$ python -q
>>> import numpy as np
>>> from numpy import linalg as LA
>>> np.set_printoptions(precision=3, suppress=True, linewidth=140, floatmode="fixed")
>>> rd = lambda a: np.round(a, 3) + 0
>>> J = np.loadtxt("w.csv", delimiter=",")
>>> rd(J)
array([[ 0.203,  0.797, -0.569],
       [ 0.797,  0.203,  0.569],
       [-0.569,  0.569,  0.593]])
>>> w, vecs = LA.eigh(J)
>>> vec = np.array([3, 0, -2])
>>> rd(LA.eigvalsh(J[1:, 1:]))
array([-0.203,  1.000])
>>> rd(np.abs(J).sum(axis=1).max()), np.abs(w).max()
(np.float64(1.732), np.float64(1.0))
>>> Q = J.astype(float).copy()
>>> for j in range(3):
...     Q[:, j] -= Q[:, :j] @ (Q[:, :j].T @ Q[:, j])
...     Q[:, j] /= LA.norm(Q[:, j])
... 
>>> rd(Q.T @ J)
array([[1.000, 0.000, 0.000],
       [0.000, 1.000, 0.000],
       [0.000, 0.000, 1.000]])
>>> w, vecs = LA.eigh(J)
>>> rd(vecs @ np.diag(w) @ vecs.T)
array([[ 0.203,  0.797, -0.569],
       [ 0.797,  0.203,  0.569],
       [-0.569,  0.569,  0.593]])
>>> np.unique(w.round(6) + 0, return_counts=True)[1]
array([1, 2])
>>> rd(w)
array([-1.000,  1.000,  1.000])
>>> vec = np.array([-3, 5, 2])
>>> rd(LA.norm(vec)), rd(LA.norm(J @ vec))
(np.float64(6.164), np.float64(6.164))
>>> rd(LA.det(J))
np.float64(-1.0)
>>> rd(J.T @ (J @ vec))
array([-3.000,  5.000,  2.000])
>>> [p for p in range(1, 25) if np.allclose(LA.matrix_power(J, p), np.eye(3))]
[2, 4, 6, 8, 10, 12, 14, 16, 18, 20, 22, 24]
>>> X = np.load("m.npy")
>>> rd(X)
array([[0.000, 0.000, 0.000, 0.000],
       [0.000, 0.514, 0.257, 0.429],
       [0.000, 0.257, 0.129, 0.214],
       [0.000, 0.429, 0.214, 0.357]])
>>> vec = np.array([1, 1, 3, 3])
>>> a = np.maximum(X @ vec, 0)
>>> rd(np.maximum(X @ (3 * vec), 0))
array([0.000, 7.714, 3.857, 6.429])
>>> rd(X * (a > 1e-9)[:, None])
array([[0.000, 0.000, 0.000, 0.000],
       [0.000, 0.514, 0.257, 0.429],
       [0.000, 0.257, 0.129, 0.214],
       [0.000, 0.429, 0.214, 0.357]])
>>> rd(LA.det(X[::-1]))
np.float64(0.0)
>>> rd(LA.det(X.T))
np.float64(0.0)
>>> np.einsum("ii->", X)
np.float64(1.0)
>>> rd(np.einsum("ij,ji->", X, X))
np.float64(1.0)
>>> rd(LA.det(2 * X)), rd(LA.det(X))
(np.float64(0.0), np.float64(0.0))
>>> rd(np.poly(X))
array([ 1.000, -1.000,  0.000,  0.000,  0.000])
>>> np.flatnonzero(LA.matrix_power((X != 0) + (X.T != 0) + np.eye(4), 4)[2])
array([1, 2, 3])
>>> rd(X @ X)
array([[0.000, 0.000, 0.000, 0.000],
       [0.000, 0.514, 0.257, 0.429],
       [0.000, 0.257, 0.129, 0.214],
       [0.000, 0.429, 0.214, 0.357]])
>>> w, vecs = LA.eigh(X)
>>> rd(LA.eigvalsh(X + -2 * np.eye(4)))
array([-2.000, -2.000, -2.000, -1.000])
>>> rd(vecs.T @ vecs)
array([[1.000, 0.000, 0.000, 0.000],
       [0.000, 1.000, 0.000, 0.000],
       [0.000, 0.000, 1.000, 0.000],
       [0.000, 0.000, 0.000, 1.000]])
>>> rd(vecs @ np.diag(w) @ vecs.T)
array([[0.000, 0.000, 0.000, 0.000],
       [0.000, 0.514, 0.257, 0.429],
       [0.000, 0.257, 0.129, 0.214],
       [0.000, 0.429, 0.214, 0.357]])
>>> rd(LA.eigvalsh(X @ X))
array([0.000, 0.000, 0.000, 1.000])
>>> rd(w)
array([0.000, 0.000, 0.000, 1.000])
>>> np.abs(vecs[:, -1]).round(6).argmax()
np.int64(1)
>>> def softmax(z):
...     e = np.exp(z - z.max(axis=-1, keepdims=True))
...     return e / e.sum(axis=-1, keepdims=True)
... 
>>> softmax(X).sum(axis=1)
array([1.000, 1.000, 1.000, 1.000])
>>> rd(softmax(X[1] + 5))
array([0.182, 0.304, 0.235, 0.279])
>>> S = X @ X.T / np.sqrt(4)
>>> rd(softmax(S))
array([[0.250, 0.250, 0.250, 0.250],
       [0.214, 0.277, 0.244, 0.265],
       [0.232, 0.263, 0.247, 0.258],
       [0.220, 0.272, 0.245, 0.263]])
>>> rd(softmax(S + np.triu(np.full(S.shape, -np.inf), 1)))
array([[1.000, 0.000, 0.000, 0.000],
       [0.436, 0.564, 0.000, 0.000],
       [0.312, 0.355, 0.333, 0.000],
       [0.220, 0.272, 0.245, 0.263]])
>>> M = np.load("test7.npy")
>>> M
array([[ 0.900,  0.300, -0.300, -0.100],
       [ 0.300,  0.100,  0.900,  0.300],
       [-0.300,  0.900,  0.100, -0.300],
       [-0.100,  0.300, -0.300,  0.900]])
>>> M.ravel(order="F")
array([ 0.900,  0.300, -0.300, -0.100,  0.300,  0.100,  0.900,  0.300, -0.300,  0.900,  0.100, -0.300, -0.100,  0.300, -0.300,  0.900])
>>> T = M.reshape(4, 2, -1)
>>> T.shape
(4, 2, 2)
>>> np.swapaxes(T, 1, 2)[1]
array([[0.300, 0.900],
       [0.100, 0.300]])
>>> rd(T.sum(axis=1))
array([[ 0.600,  0.200],
       [ 1.200,  0.400],
       [-0.200,  0.600],
       [-0.400,  1.200]])
>>> vec = np.array([9, 6, 8, 1])
>>> rd(np.abs(LA.eigvals(M)))
array([1.000, 1.000, 1.000, 1.000])
>>> rd(LA.norm(vec)), rd(LA.norm(M @ vec))
(np.float64(13.491), np.float64(13.491))
>>> rd(np.sort(np.abs(np.degrees(np.angle(LA.eigvals(M))))))
array([  0.000,   0.000,   0.000, 180.000])
>>> hat = np.triu(np.array([[3, 1, 0, 0], [2, 1, 2, 1], [0, 2, 3, 3], [3, 0, 0, 0]]), 1) + np.eye(4)
>>> out = hat @ M @ LA.inv(hat)
>>> LA.matrix_rank(out)
np.int64(4)
>>> rd(out)
array([[ 1.200, -0.800,  2.200, -5.600],
       [-0.400,  2.600, -4.400, 11.200],
       [-0.600,  2.400, -5.600, 16.800],
       [-0.100,  0.400, -1.100,  3.800]])
>>> rd(hat @ M - M @ hat)
array([[ 0.300, -0.800,  0.300,  0.900],
       [-0.700,  1.800, -0.300, -2.500],
       [-0.300,  1.200, -2.700,  1.500],
       [ 0.000,  0.100, -0.600,  0.600]])
>>> out = M / LA.norm(M, axis=1, keepdims=True)
>>> G = out @ out.T
>>> rd(G[0])
array([1.000, 0.000, 0.000, 0.000])
>>> mat = np.loadtxt("run3.csv", delimiter=",")
>>> mat
array([[  2.100,   1.400,  -8.000,  -0.200],
       [  0.200,  -0.400,  -4.000,   1.900],
       [ -2.000,  -1.000, -14.000,  -1.100],
       [ -0.600,   2.000,  -2.000,   1.000]])
>>> rd(LA.det(mat))
np.float64(255.564)
>>> rd((mat - mat.T) / 2)
array([[ 0.000,  0.600, -3.000,  0.200],
       [-0.600,  0.000, -1.500, -0.050],
       [ 3.000,  1.500,  0.000,  0.450],
       [-0.200,  0.050, -0.450,  0.000]])
>>> vec = np.array([0, 5, 1, 5])
>>> a = np.maximum(mat @ vec, 0)
>>> np.maximum(mat @ (3 * vec), 0)
array([ 0.000, 10.500,  0.000, 39.000])
>>> rd(np.tanh(mat @ vec))
array([-0.964,  0.998, -1.000,  1.000])
>>> mat.T @ a
array([ -7.100,  24.600, -40.000,  19.650])
>>> r0 = np.array([1, -2, 0, 2])
>>> out = mat + np.outer(r0, np.eye(4)[1])
>>> LA.matrix_rank(out - mat)
np.int64(1)
>>> out
array([[  2.100,   2.400,  -8.000,  -0.200],
       [  0.200,  -2.400,  -4.000,   1.900],
       [ -2.000,  -1.000, -14.000,  -1.100],
       [ -0.600,   4.000,  -2.000,   1.000]])
>>> r0 = np.array([0, 2])
>>> np.polyval(r0, mat[3])
array([2.000, 2.000, 2.000, 2.000])
>>> np.convolve(mat[3], r0)
array([ 0.000, -1.200,  4.000, -4.000,  2.000])
>>> np.array([np.convolve(row, r0, "same") for row in mat])
array([[  0.000,   4.200,   2.800, -16.000],
       [  0.000,   0.400,  -0.800,  -8.000],
       [  0.000,  -4.000,  -2.000, -28.000],
       [  0.000,  -1.200,   4.000,  -4.000]])
>>> A = np.load("block14.npy")
>>> A
array([[-4, -4,  5,  2],
       [ 1, -8, -6,  1],
       [-1,  6, -4, -2],
       [ 7, -5,  0,  8]])
>>> r0, r1 = A[0], A[3]
>>> r0 @ r1
np.int64(8)
>>> pr = (r0 @ r1) / (r0 @ r0) * r0
>>> rd((r1 - pr) @ r0)
np.float64(0.0)
>>> rd(LA.norm(r0 + r1) ** 2 + LA.norm(r0 - r1) ** 2)
np.float64(398.0)
>>> rd(r1 - pr)
array([ 7.525, -4.475, -0.656,  7.738])
>>> vec = np.array([4, 1, 3, 2])
>>> target = A @ vec
>>> target
array([ -1, -20, -14,  39])
>>> rd(LA.solve(A, target))
array([4.000, 1.000, 3.000, 2.000])
>>> rd(LA.solve(A, A[:, 2]))
array([0.000, 0.000, 1.000, 0.000])
>>> rd(LA.solve(A.T, A[2]))
array([0.000, 0.000, 1.000, 0.000])
>>> rd(LA.det(2 * A)), rd(LA.det(A))
(np.float64(-37360.0), np.float64(-2335.0))
>>> rd(LA.eigvals(A))
array([ 8.005+0.000j, -4.563+0.000j, -5.721+5.584j, -5.721-5.584j])
>>> np.einsum("ij,ji->", A, A)
np.int64(88)
>>> rd(LA.det(A.T))
np.float64(-2335.0)
>>> np.kron(np.eye(2, dtype=int), A)
array([[-4, -4,  5,  2,  0,  0,  0,  0],
       [ 1, -8, -6,  1,  0,  0,  0,  0],
       [-1,  6, -4, -2,  0,  0,  0,  0],
       [ 7, -5,  0,  8,  0,  0,  0,  0],
       [ 0,  0,  0,  0, -4, -4,  5,  2],
       [ 0,  0,  0,  0,  1, -8, -6,  1],
       [ 0,  0,  0,  0, -1,  6, -4, -2],
       [ 0,  0,  0,  0,  7, -5,  0,  8]])
>>> out = LA.inv(A)
>>> rd(LA.det(A) * out)
array([[ 464.000,  102.000,  427.000,  -22.000],
       [ -32.000,  154.000, -271.000,  -79.000],
       [  49.000,  202.000,  342.000,   48.000],
       [-426.000,    7.000, -543.000, -322.000]])
>>> np.allclose(out, A.T)
False
>>> rd(LA.det(A) * LA.det(out))
np.float64(1.0)
>>> rd(LA.cond(A))
np.float64(6.368)
>>> rng = np.random.default_rng(93431)
>>> labels = rng.permutation(4)
>>> out = A[:, labels] * rng.choice([-1, 1], 4)
>>> out
array([[ 2, -5, -4, -4],
       [ 1,  6, -8,  1],
       [-2,  4,  6, -1],
       [ 8,  0, -5,  7]])
>>> Uu, _, vt = LA.svd(A.T @ out)
>>> rd(LA.lstsq(A, out)[0])
array([[ 0.000,  0.000,  0.000,  1.000],
       [ 0.000,  0.000,  1.000,  0.000],
       [ 0.000, -1.000,  0.000,  0.000],
       [ 1.000,  0.000,  0.000,  0.000]])
